>>> import numpy as np
>>> np.set_printoptions(suppress=True, linewidth=140)
>>> rd = lambda a: np.round(a, 1) + 0
>>> F = np.load("x.npy")
>>> F
array([[-3,  3, -2,  0,  2,  0],
       [ 3,  3,  3,  1, -1, -1],
       [ 3,  3,  3,  1, -1, -1]])
>>> U, sigma, Vh = np.linalg.svd(F)
>>> rd(sigma)
array([8. , 4.8, 0. ])
>>> np.argmax(sigma[:-1] / (sigma[1:] + 1e-6)) + 1
np.int64(2)
>>> A2 = U[:, :2] @ np.diag(sigma[:2]) @ Vh[:2]
>>> rd(np.abs(F - A2).max())
np.float64(0.0)
>>> rd(np.linalg.norm(F - A2, 2)), rd(sigma[2])
(np.float64(0.0), np.float64(0.0))
>>> rd(np.linalg.norm(F - A2) / np.linalg.norm(F))
np.float64(0.0)
>>> np.linalg.matrix_rank(F, rtol=0.05)
np.int64(2)
>>> np.linalg.matrix_rank(A2)
np.int64(2)
>>> F - F[0]
array([[ 0,  0,  0,  0,  0,  0],
       [ 6,  0,  5,  1, -3, -1],
       [ 6,  0,  5,  1, -3, -1]])
>>> np.unravel_index(np.abs(F).argmax(), F.shape)
(np.int64(0), np.int64(0))
>>> F.sum(axis=1)
array([0, 8, 8])
>>> np.linalg.matrix_rank(F)
np.int64(2)
>>> rd(np.linalg.svd(F, compute_uv=False))
array([8. , 4.8, 0. ])
>>> rd(np.linalg.norm(F))
np.float64(9.3)
>>> np.abs(F).max()
np.int64(3)
>>> rd(F.mean(axis=0))
array([ 1. ,  3. ,  1.3,  0.7,  0. , -0.7])
>>> np.diff(F, axis=0)
array([[ 6,  0,  5,  1, -3, -1],
       [ 0,  0,  0,  0,  0,  0]])
>>> U, sigma, Vh = np.linalg.svd(F)
>>> evecs = Vh[:(sigma > 1e-8).sum()]
>>> rng = np.random.default_rng(910)
>>> x = F[1] + 4 * F[0] + rng.integers(2) * np.eye(6)[3]
>>> x
array([-9., 15., -5.,  2.,  7., -1.])
>>> np.linalg.matrix_rank(np.vstack([F, x]))
np.int64(3)
>>> rd(np.diag(evecs.T @ evecs))
array([0.5, 0.9, 0.4, 0. , 0.2, 0. ])
>>> rd(evecs.T @ evecs)
array([[ 0.5, -0.1,  0.4,  0.1, -0.3, -0.1],
       [-0.1,  0.9,  0.1,  0.1,  0.2, -0.1],
       [ 0.4,  0.1,  0.4,  0.1, -0.2, -0.1],
       [ 0.1,  0.1,  0.1,  0. ,  0. ,  0. ],
       [-0.3,  0.2, -0.2,  0. ,  0.2,  0. ],
       [-0.1, -0.1, -0.1,  0. ,  0. ,  0. ]])
